$ python3 -q
>>> import numpy as np
>>> np.set_printoptions(precision=3, suppress=True, linewidth=140, sign=" ")
>>> O, _ = np.linalg.qr(np.array([[1.5, -0.3, 0.1, 0.1],
...     [1.1, 0.2, 0.3, 0.7],
...     [0.4, -1.1, 1.1, -0.2],
...     [1.3, 0.2, 0.8, -0.3]]))
>>> feats = 5 * O
>>> feats
array([[-3.255,  0.793,  3.504,  1.224],
       [-2.387, -1.227, -0.475, -4.192],
       [-0.868,  4.604, -1.614, -0.67 ],
       [-2.821, -1.293, -3.145,  2.341]])
>>> gram = feats.T @ feats
>>> np.linalg.svd(feats, compute_uv=False) ** 2
array([ 25.,  25.,  25.,  25.])
>>> np.linalg.eigvalsh(gram)[::-1]
array([ 25.,  25.,  25.,  25.])
>>> np.diag(gram)
array([ 25.,  25.,  25.,  25.])
>>> rng = np.random.default_rng(637176)
>>> z = rng.permutation(4)
>>> z
array([ 1,  0,  3,  2])
>>> M2 = feats[z][:, z]
>>> np.sort(np.abs(np.linalg.eigvals(M2)))
array([ 5.,  5.,  5.,  5.])
>>> O, r_ = np.linalg.qr(feats)
>>> np.trace(O @ O.T)
np.float64(4.0)
>>> np.allclose(r_.T @ r_, feats.T @ feats)
True
>>> O.shape, r_.shape
((4, 4), (4, 4))
>>> r_.round(3) + 0
array([[ 5.,  0.,  0.,  0.],
       [ 0.,  5.,  0.,  0.],
       [ 0.,  0.,  5.,  0.],
       [ 0.,  0.,  0.,  5.]])
>>> M2 = np.array([[-5, 3, 2], [-5, -2, -1]])
>>> Z = np.kron(M2, feats)
>>> np.round(np.linalg.norm(Z, 2), 3), np.round(np.linalg.norm(M2, 2) * np.linalg.norm(feats, 2), 3)
(np.float64(35.869), np.float64(35.869))
>>> F = np.loadtxt("sample6.csv", delimiter=",")
>>> F
array([[  7.43 ,   3.207,   6.145],
       [ -1.938,  -3.583, -10.465],
       [-17.806,   2.702,   2.14 ],
       [ 14.094,   1.122,   7.616],
       [  0.895,   0.566,   0.231],
       [-14.951,   6.733,   3.092],
       [ 13.952,  -2.102,  -5.625],
       [  1.759,  -1.861,  -7.032],
       [ -6.348,   2.045,   2.528],
       [  4.607,   1.125,  -1.401],
       [-13.205,   4.051,  -3.825],
       [ -2.757,   2.379,   8.657]])
>>> P = F @ np.linalg.solve(F.T @ F, F.T)
>>> np.trace(P)
np.float64(3.0)
>>> P @ F[:, 2]
array([  6.145, -10.465,   2.14 ,   7.616,   0.231,   3.092,  -5.625,  -7.032,   2.528,  -1.401,  -3.825,   8.657])
>>> np.diag(P)
array([ 0.293,  0.286,  0.288,  0.33 ,  0.011,  0.48 ,  0.335,  0.138,  0.05 ,  0.158,  0.42 ,  0.211])
>>> vec = np.array([5, 5, 2])
>>> np.einsum("ij,j->i", F, vec)
array([ 65.475, -48.535, -71.24 ,  91.312,   7.767, -34.906,  48.   , -14.574, -16.459,  25.858, -53.42 ,  15.424])
>>> (F @ vec).argmax()
np.int64(3)
>>> (F * vec).sum(axis=1)
array([ 65.475, -48.535, -71.24 ,  91.312,   7.767, -34.906,  48.   , -14.574, -16.459,  25.858, -53.42 ,  15.424])
>>> Uu, sigma, Vt = np.linalg.svd(F, full_matrices=False)
>>> sigma
array([ 35.718,  20.996,   5.902])
>>> np.abs(Uu[:, 0]).round(6).argmax()
np.int64(2)
>>> (sigma > 1e-8).sum()
np.int64(3)
>>> np.round(Vt @ Vt.T, 3) + 0
array([[ 1.,  0.,  0.],
       [ 0.,  1.,  0.],
       [ 0.,  0.,  1.]])
>>> F.mean(axis=0)
array([-1.189,  1.365,  0.172])
>>> F.sum(axis=1)
array([ 16.782, -15.986, -12.964,  22.832,   1.692,  -5.126,   6.225,  -7.134,  -1.775,   4.331, -12.979,   8.279])
>>> np.linalg.matrix_rank(F)
np.int64(3)
>>> round(np.linalg.norm(F), 3)
np.float64(41.85)
>>> W0 = np.load("test9.npy")
>>> W0
array([[ 2,  0,  3],
       [ 0,  0,  0],
       [ 0,  0,  0]])
>>> M2 = np.array([[7, 4], [7, 3], [1, 8]])
>>> np.einsum("ik,kj->ji", W0, M2)
array([[ 17,   0,   0],
       [ 32,   0,   0]])
>>> np.einsum("ik,kj->ij", W0, M2)
array([[ 17,  32],
       [  0,   0],
       [  0,   0]])
>>> np.linalg.matrix_rank(W0 @ M2)
np.int64(1)
>>> M2.T @ W0.T
array([[ 17,   0,   0],
       [ 32,   0,   0]])
>>> np.vstack([W0, M2.T]).shape
(5, 3)
>>> np.einsum("ij->j", W0)
array([ 2,  0,  3])
